>>> import numpy as np
>>> from numpy import linalg as LA
>>> np.set_printoptions(precision=2, suppress=True, linewidth=120)
>>> feats = np.load("block6.npy")
>>> feats
array([[-6, -7, -6, -7],
       [-1, -1, -1, -1],
       [12, 14, 12, 14],
       [ 2,  2,  2,  2]])
>>> def softmax(z):
...     e = np.exp(z - z.max(axis=-1, keepdims=True))
...     return e / e.sum(axis=-1, keepdims=True)
... 
>>> softmax(feats).sum(axis=1)
array([1., 1., 1., 1.])
>>> softmax(feats[0] + 3)
array([0.37, 0.13, 0.37, 0.13])
>>> np.round(softmax(10 * feats[0]), 2) + 0
array([0.5, 0. , 0.5, 0. ])
>>> att = feats @ feats.T / np.sqrt(4)
>>> np.round(softmax(att + np.triu(np.full(att.shape, -np.inf), 1)), 2) + 0
array([[1., 0., 0., 0.],
       [1., 0., 0., 0.],
       [0., 0., 1., 0.],
       [0., 0., 1., 0.]])
>>> Uu, sig, VT = LA.svd(feats)
>>> np.argmax(sig[:-1] / (sig[1:] + 1e-6)) + 1
np.int64(2)
>>> other = Uu[:, :2] @ np.diag(sig[:2]) @ VT[:2]
>>> LA.matrix_rank(feats, rtol=0.05)
np.int64(1)
>>> print(LA.matrix_rank(other))
2
>>> round(float(LA.norm(feats - other) / LA.norm(feats)), 2)
0.0
>>> Uu, sig, VT = LA.svd(feats)
>>> V = VT[:(sig > 1e-8).sum()]
>>> rng = np.random.default_rng(258)
>>> x0 = feats[3] + -2 * feats[2] + rng.integers(2) * np.eye(4)[3]
>>> x0
array([-22., -26., -22., -25.])
>>> LA.matrix_rank(np.vstack([feats, x0]))
np.int64(3)
>>> np.allclose(V.T @ V @ x0, x0)
False
>>> print(LA.lstsq(feats[:-1].T, feats[-1])[2])
2
>>> feats @ LA.pinv(feats) @ feats
array([[-6., -7., -6., -7.],
       [-1., -1., -1., -1.],
       [12., 14., 12., 14.],
       [ 2.,  2.,  2.,  2.]])
>>> print(round(float(np.trace(LA.pinv(feats) @ feats)), 2))
2.0
>>> np.allclose(feats[:-1].T @ LA.lstsq(feats[:-1].T, feats[-1])[0], feats[-1])
True
>>> r0 = np.array([0, 2, 0])
>>> np.convolve(feats[3], r0)
array([0, 4, 4, 4, 4, 0])
>>> np.polyval(r0, feats[3])
array([4, 4, 4, 4])
>>> np.correlate(feats[3], feats[1], "full")
array([-2, -4, -6, -8, -6, -4, -2])
>>> print(np.array([np.convolve(row, r0, "same") for row in feats]))
[[-12 -14 -12 -14]
 [ -2  -2  -2  -2]
 [ 24  28  24  28]
 [  4   4   4   4]]
>>> O, _ = LA.qr(np.array([[0.2, 0.1, -1.4], [0.1, -0.7, -0.8], [0.2, 1.1, 0.4]]))
>>> ev = np.array([3, -1, 3])
>>> A = O @ np.diag(ev) @ O.T
>>> A
array([[ 2.78, -0.71,  0.58],
       [-0.71,  0.72,  1.85],
       [ 0.58,  1.85,  1.5 ]])
>>> ev, V = LA.eigh(A)
>>> x0 = np.array([-1, 1, -1])
>>> V * np.abs(ev) @ V.T
array([[ 2.89, -0.36,  0.29],
       [-0.36,  1.86,  0.92],
       [ 0.29,  0.92,  2.25]])
>>> round(float(np.abs(A).sum(axis=1).max()), 2), np.abs(ev).max()
(4.07, np.float64(3.0))
>>> print(V * np.maximum(ev, 0) @ V.T)
[[ 2.83 -0.53  0.43]
 [-0.53  1.29  1.39]
 [ 0.43  1.39  1.87]]
>>> LA.eigvalsh(A[1:, 1:])
array([-0.78,  3.  ])
